$ python -q
>>> import numpy as np
>>> from numpy import linalg as LA
>>> np.set_printoptions(suppress=True, linewidth=100)
>>> F = np.loadtxt("w.csv", delimiter=",")
>>> F
array([[ 1.,  0.,  0.,  0.],
       [ 9.,  1.,  0.,  0.],
       [-9., -7.,  1.,  0.],
       [ 6., -4.,  8.,  1.]])
>>> # triangular: eigenvalues sit on the diagonal
>>> f, v = F[2], F[3]
>>> f @ v
np.float64(-18.0)
>>> pr = (f @ v) / (f @ f) * f
>>> LA.matrix_rank(np.outer(f, v))
np.int64(1)
>>> round((v - pr) @ f, 2)
np.float64(-0.0)
>>> pr.round(2)
array([ 1.24,  0.96, -0.14, -0.  ])
>>> np.round(LA.norm(f + v) ** 2 + LA.norm(f - v) ** 2, 2)
np.float64(496.0)
>>> LA.determinant(F)
Traceback (most recent call last):
  File "<python-input-13>", line 1, in <module>
    LA.determinant(F)
    ^^^^^^^^^^^^^^
AttributeError: module 'numpy.linalg' has no attribute 'determinant'
>>> (F - F.T) / 2
array([[ 0. , -4.5,  4.5, -3. ],
       [ 4.5,  0. ,  3.5,  2. ],
       [-4.5, -3.5,  0. , -4. ],
       [ 3. , -2. ,  4. ,  0. ]])
>>> np.round(np.sort(np.abs(LA.eigvals(F))), 2)
array([1., 1., 1., 1.])
>>> round(float(np.abs(LA.eigvals(F)).max()), 2)
1.0
>>> assert F == F.T
Traceback (most recent call last):
  File "<python-input-17>", line 1, in <module>
    assert F == F.T
           ^^^^^^^^
ValueError: The truth value of an array with more than one element is ambiguous. Use a.any() or a.all()
>>> E = np.load("x.npy")
>>> E
array([[ 12., -12.,   0.],
       [-12.,  19.,   0.],
       [  0.,   0.,   3.]])
>>> # symmetric
>>> other = E[0, 0] * E[1:] - np.outer(E[1:, 0], E[0])
>>> other
array([[ 0., 84.,  0.],
       [ 0.,  0., 36.]])
>>> E[:, 0] / E[0, 0]
array([ 1., -1.,  0.])
>>> W1 = np.array([[4, -3, 1, -3, -3, -4],
...     [-1, -3, -4, -5, -2, 4],
...     [1, 2, -2, -5, 5, 2]])
>>> b = np.array([-4, 2, -2, 1, -3, -1])
>>> hid = np.maximum(E @ W1 + b, 0)
>>> LA.matrix_rank(hid)
np.int64(3)
>>> (hid > 0).astype(int)
array([[1, 1, 1, 1, 0, 0],
       [0, 0, 0, 0, 0, 1],
       [0, 1, 0, 0, 1, 1]])
>>> W2 = np.array([[5, -3, -2],
...     [-4, 3, -4],
...     [4, 4, 3],
...     [3, -3, -5],
...     [4, 4, 3],
...     [-3, -2, 2]])
>>> hid @ W2
array([[ 579.,   -5.,  -71.],
       [-369., -246.,  246.],
       [   1.,   62.,   14.]])
>>> (hid @ W2).round(6).argmax(axis=1)
array([0, 2, 1])
>>> Lm = LA.cholesky(E)
>>> round(np.prod(np.diag(Lm)) ** 2, 2), np.round(LA.det(E), 2)
(np.float64(252.0), np.float64(252.0))
>>> LA.eigvalsh(E).min() > 0
np.True_
>>> np.round(E / np.sqrt(np.outer(np.diag(E), np.diag(E))), 2)
array([[ 1.  , -0.79,  0.  ],
       [-0.79,  1.  ,  0.  ],
       [ 0.  ,  0.  ,  1.  ]])
>>> mat = np.array([[0, -2, -1, 0], [0, 0, 0, 1], [0, 0, 0, -2], [0, 0, 0, 0]])
>>> # rows and columns are dependent
>>> rng = np.random.default_rng(5369)
>>> z = rng.permutation(4)
>>> z
array([2, 1, 0, 3])
>>> other = mat[z][:, z]
>>> other
array([[ 0,  0,  0, -2],
       [ 0,  0,  0,  1],
       [-1, -2,  0,  0],
       [ 0,  0,  0,  0]])
>>> round(LA.det(other), 2), round(float(LA.det(mat[z])), 2)
(np.float64(0.0), 0.0)
>>> np.allclose(other, mat)
False
>>> np.trace(other)
np.int64(0)
>>> other = mat + rng.integers(-2, 3, (4, 2)) @ rng.integers(-2, 3, (2, 4))
>>> other
array([[ 0,  0, -1, -4],
       [ 0,  1,  2,  5],
       [ 0, -1,  1,  3],
       [ 0,  4,  2, -2]])
>>> LA.matrix_rank(other - mat, tol=1e-8)
np.int64(2)
>>> round(LA.eigvals(other).sum().real, 2)
np.float64(-0.0)
>>> np.round(LA.det(other[::-1]), 2)
np.float64(0.0)
>>> np.einsum("ii->", other)
np.int64(0)
>>> J = np.load("layer2.npy")
>>> J.round(2)
array([[ 0.  ,  0.07,  0.96],
       [ 0.53, -0.46, -0.15],
       [-0.53, -0.83,  0.09],
       [ 0.66, -0.3 ,  0.2 ]])
>>> other = np.c_[J[:, :1] @ np.array([[-3]]), np.array([2, 3, 0, -2])]
>>> other.round(2)
array([[ 0.  ,  2.  ],
       [-1.59,  3.  ],
       [ 1.59,  0.  ],
       [-1.99, -2.  ]])
>>> LA.matrix_rank(other)
np.int64(2)
>>> np.round(LA.norm(LA.qr(J)[0].T @ other, axis=0) ** 2 / ((other ** 2).sum(axis=0) + 1e-12), 2)
array([1. , 0.1])
>>> np.round(LA.lstsq(J, other[:, 0])[0], 2) + 0
array([-3.,  0.,  0.])
>>> cov = other.T @ other
>>> np.trace(cov), (other ** 2).sum()
(np.float64(26.0), np.float64(26.0))
>>> np.round(LA.svd(other, compute_uv=False) ** 2, 2)
array([17.08,  8.92])
>>> cov.round(2)
array([[ 9.  , -0.79],
       [-0.79, 17.  ]])
>>> np.allclose(cov, cov.T)
True
>>> P = J @ LA.solve(J.T @ J, J.T)
>>> np.round(np.diag(P), 2)
array([0.94, 0.51, 0.98, 0.57])
>>> P.round(2)
array([[ 0.94, -0.18,  0.03,  0.17],
       [-0.18,  0.51,  0.09,  0.46],
       [ 0.03,  0.09,  0.98, -0.08],
       [ 0.17,  0.46, -0.08,  0.57]])
>>> np.trace(P)
np.float64(3.0)
>>> M = np.load("test1.npy")
>>> M
array([[-2.09,  1.91, -3.06],
       [-1.96,  1.97, -3.09],
       [-2.03,  1.99, -3.08],
       [-1.98,  1.95, -2.98],
       [-2.03,  2.03, -3.05],
       [ 0.05, -3.03,  3.01],
       [-0.04, -3.03,  3.03],
       [ 0.11, -3.  ,  3.01],
       [ 0.02, -2.99,  2.93],
       [-0.02, -3.09,  3.11],
       [ 3.  , -2.05, -3.02],
       [ 3.01, -1.97, -2.99],
       [ 2.98, -1.99, -2.97],
       [ 3.01, -2.  , -2.99],
       [ 3.03, -1.99, -3.01]])
>>> cen = M - M.mean(axis=1)
Traceback (most recent call last):
  File "<python-input-70>", line 1, in <module>
    cen = M - M.mean(axis=1)
          ~~^~~~~~~~~~~~~~~~
ValueError: operands could not be broadcast together with shapes (15,3) (15,) 
>>> cen = M - M.mean(axis=0)
>>> left, sigma, Vh = LA.svd(cen, full_matrices=False)
>>> np.round(np.abs(Vh[-1]), 2)
array([0.56, 0.72, 0.4 ])
>>> np.round(sigma ** 2 / (sigma ** 2).sum(), 2) + 0
array([0.65, 0.35, 0.  ])
>>> np.abs(left[:, 0]).argmax()
np.int64(9)
>>> np.abs(Vh[0]).argmax()
np.int64(2)
>>> O, Rm = LA.qr(J)
>>> np.trace(O @ O.T)
np.float64(3.0)
>>> np.round(O.T @ O, 2) + 0
array([[1., 0., 0.],
       [0., 1., 0.],
       [0., 0., 1.]])
>>> D = LA.norm(M[:, None] - M[None], axis=-1)
>>> (D + 1e9 * np.eye(15)).round(6).argmin(axis=1)
array([ 2,  2,  4,  1,  2,  7,  5,  5,  5,  6, 13, 13, 13, 11, 13])
>>> D.shape
(15, 15)
>>> D.mean(axis=1).argmax()
np.int64(9)
>>> D[8].round(6).argsort(kind="stable")[:4]
array([8, 5, 7, 6])
>>> D[8].round(2)
array([8.02, 8.05, 8.07, 7.96, 8.07, 0.09, 0.12, 0.12, 0.  , 0.21, 6.72, 6.71, 6.68, 6.71, 6.73])
>>> K = np.load("a.npy")
>>> K
array([[  0.54,   3.34,   4.48],
       [ -3.83,   4.56,   4.87],
       [  3.79,   2.64,   3.07],
       [ -5.05,   6.49,  -4.  ],
       [  6.02,   1.45,   6.05],
       [ -8.08,   7.18,  -2.88],
       [ -2.67,   3.39,   9.57],
       [  1.01,   3.99,   0.02],
       [ -4.31,   4.61,   5.41],
       [  2.72,   1.47,  11.49],
       [ -6.55,   6.25,  -0.17],
       [-10.56,   7.83,  -2.43]])
>>> cen = (K - K.mean(axis=0)) / K.std(axis=0)
>>> cen.std(axis=0)
array([1., 1., 1.])
>>> b = LA.lstsq(np.delete(cen, 0, axis=1), cen[:, 0])[0]
>>> np.round(1 - np.var(cen[:, 0] - np.delete(cen, 0, axis=1) @ b), 2)
np.float64(1.0)
>>> x0 = np.array([-3, -2, 3])
>>> y = K @ x0
>>> np.round(LA.solve(K.T @ K, K.T @ y), 2)
array([-3., -2.,  3.])
>>> y.round(2)
array([  5.14,  16.98,  -7.44,  -9.83,  -2.81,   1.24,  29.94, -10.95,  19.94,  23.37,   6.64,
         8.73])
>>> y = y + 0.1 * rng.normal(size=12)
>>> y.round(2)
array([  5.12,  16.95,  -7.6 ,  -9.79,  -2.78,   1.33,  29.98, -10.98,  19.9 ,  23.33,   6.79,
         8.54])
>>> b, *_ = LA.lstsq(K, y)
>>> [round(float(LA.norm(LA.solve(K.T @ K + lam * np.eye(3), K.T @ y))), 2) for lam in (0, 1, 10, 100)]
[4.69, 4.62, 4.03, 2.13]
>>> np.round(K.T @ (y - K @ b), 2) + 0
array([0., 0., 0.])
>>> np.round(LA.norm(y - K @ b), 2)
np.float64(0.31)
>>> b.round(2)
array([-3., -2.,  3.])
>>> W2 = K[[9, 1]].astype(float)
>>> for _ in range(6):
...     z = LA.norm(K[:, None] - W2, axis=-1).argmin(axis=1)
...     W2 = np.array([K[z == j].mean(axis=0) for j in range(2)])
... 
>>> z
array([0, 1, 0, 1, 0, 1, 0, 1, 1, 0, 1, 1])
>>> W2.round(2)
array([[ 2.08,  2.46,  6.93],
       [-5.34,  5.84,  0.12]])
>>> X = np.load("arr.npy")
>>> X
array([[1.  , 0.9 , 0.81, 0.73],
       [0.9 , 1.  , 0.9 , 0.81],
       [0.81, 0.9 , 1.  , 0.9 ],
       [0.73, 0.81, 0.9 , 1.  ]])
>>> # symmetric, so the eigenvalues are real
>>> vals, V = LA.eigh(X)
>>> x0 = np.array([3, 7, 5, 9])
>>> np.abs(X).sum(axis=1).max(), round(np.abs(vals).max(), 2)
(np.float64(3.61), np.float64(3.53))
>>> np.round(V * np.sqrt(vals) @ V.T, 2)
array([[0.78, 0.44, 0.33, 0.28],
       [0.44, 0.72, 0.42, 0.33],
       [0.33, 0.42, 0.72, 0.44],
       [0.28, 0.33, 0.44, 0.78]])
>>> other = X / np.sqrt((X ** 2).mean(axis=1, keepdims=True))
>>> np.round(LA.norm(other, axis=1), 2)
array([2., 2., 2., 2.])
>>> LA.matrix_rank(X - X.mean(axis=1, keepdims=True))
np.int64(3)
>>> vals, V = LA.eig(X)
>>> round(np.prod(vals), 2)
np.float64(0.01)
>>> np.round(np.sort(LA.eigvals(LA.inv(X))), 2)
array([ 0.28,  3.24,  9.72, 16.34])
>>> np.round(X @ V[:, 0] - vals[0] * V[:, 0], 2) + 0
array([0., 0., 0., 0.])
>>> np.round(np.sort(LA.eigvals(X @ X)), 2) + 0
array([ 0.  ,  0.01,  0.1 , 12.44])
>>> vals.round(2)
array([3.53, 0.31, 0.1 , 0.06])
>>> np.round(np.sort(LA.eigvals(X.T)), 2)
array([0.06, 0.1 , 0.31, 3.53])
>>> vals, V = LA.eigvalsh(X)
Traceback (most recent call last):
  File "<python-input-124>", line 1, in <module>
    vals, V = LA.eigvalsh(X)
    ^^^^^^^
ValueError: too many values to unpack (expected 2)
>>> vals, V = LA.eigh(X)
>>> (vals > 1e-8).sum(), (vals < -1e-8).sum()
(np.int64(4), np.int64(0))
>>> np.round(LA.eigvalsh(X @ X), 2) + 0
array([ 0.  ,  0.01,  0.1 , 12.44])
>>> np.round(V.T @ X @ V, 2) + 0
array([[0.06, 0.  , 0.  , 0.  ],
       [0.  , 0.1 , 0.  , 0.  ],
       [0.  , 0.  , 0.31, 0.  ],
       [0.  , 0.  , 0.  , 3.53]])
>>> np.round(V.T @ V, 2) + 0
array([[1., 0., 0., 0.],
       [0., 1., 0., 0.],
       [0., 0., 1., 0.],
       [0., 0., 0., 1.]])
>>> np.round(np.abs(V[:, -1]), 2)
array([0.49, 0.51, 0.51, 0.49])
>>> np.round(vals.sum(), 2), np.trace(X)
(np.float64(4.0), np.float64(4.0))
>>> np.abs(V[:, -1]).round(6).argmax()
np.int64(1)
>>> np.round(V @ np.diag(vals) @ V.T, 2)
array([[1.  , 0.9 , 0.81, 0.73],
       [0.9 , 1.  , 0.9 , 0.81],
       [0.81, 0.9 , 1.  , 0.9 ],
       [0.73, 0.81, 0.9 , 1.  ]])
>>> other = np.array([[3, 1], [1, 0]])
>>> W2 = np.kron(other, X)
>>> W2
array([[3.  , 2.7 , 2.43, 2.19, 1.  , 0.9 , 0.81, 0.73],
       [2.7 , 3.  , 2.7 , 2.43, 0.9 , 1.  , 0.9 , 0.81],
       [2.43, 2.7 , 3.  , 2.7 , 0.81, 0.9 , 1.  , 0.9 ],
       [2.19, 2.43, 2.7 , 3.  , 0.73, 0.81, 0.9 , 1.  ],
       [1.  , 0.9 , 0.81, 0.73, 0.  , 0.  , 0.  , 0.  ],
       [0.9 , 1.  , 0.9 , 0.81, 0.  , 0.  , 0.  , 0.  ],
       [0.81, 0.9 , 1.  , 0.9 , 0.  , 0.  , 0.  , 0.  ],
       [0.73, 0.81, 0.9 , 1.  , 0.  , 0.  , 0.  , 0.  ]])
>>> round(LA.norm(W2, 2), 2), round(float(LA.norm(other, 2) * LA.norm(X, 2)), 2)
(np.float64(11.65), 11.65)
>>> LA.matrix_rank(W2)
np.int64(8)
>>> m1 = np.load("mat.npy")
>>> m1
array([[20., 16.,  4., 16.],
       [16., 20.,  4., 16.],
       [ 4.,  4.,  5.,  4.],
       [16., 16.,  4., 20.]])
>>> np.kron(np.eye(2, dtype=int), m1)
array([[20., 16.,  4., 16.,  0.,  0.,  0.,  0.],
       [16., 20.,  4., 16.,  0.,  0.,  0.,  0.],
       [ 4.,  4.,  5.,  4.,  0.,  0.,  0.,  0.],
       [16., 16.,  4., 20.,  0.,  0.,  0.,  0.],
       [ 0.,  0.,  0.,  0., 20., 16.,  4., 16.],
       [ 0.,  0.,  0.,  0., 16., 20.,  4., 16.],
       [ 0.,  0.,  0.,  0.,  4.,  4.,  5.,  4.],
       [ 0.,  0.,  0.,  0., 16., 16.,  4., 20.]])
>>> np.round(LA.det(2 * m1), 2), np.round(LA.det(m1), 2)
(np.float64(54272.0), np.float64(3392.0))
>>> np.einsum("ij,ji->", m1, m1)
np.float64(2857.0)
>>> z = rng.permutation(4)
>>> z
array([2, 1, 3, 0])
>>> other = m1[z][:, z]
>>> np.trace(other)
np.float64(65.0)
>>> np.allclose(other, m1)
False
>>> np.diag(other)
array([ 5., 20., 20., 20.])
>>> left, sigma, Vh = LA.svd(m1)
>>> sigma.round(2)
array([53.,  4.,  4.,  4.])
>>> other = left[:, :1] @ np.diag(sigma[:1]) @ Vh[:1]
>>> round(float(LA.norm(m1 - other, 2)), 2), sigma[1]
(4.0, np.float64(4.0))
>>> f = np.array([-1, -3])
>>> np.cross(m1[1, :3], m1[0, :3])
array([  16.,   16., -144.])
>>> np.correlate(m1[1], m1[0], "full")
array([256., 384., 400., 912., 528., 336., 320.])
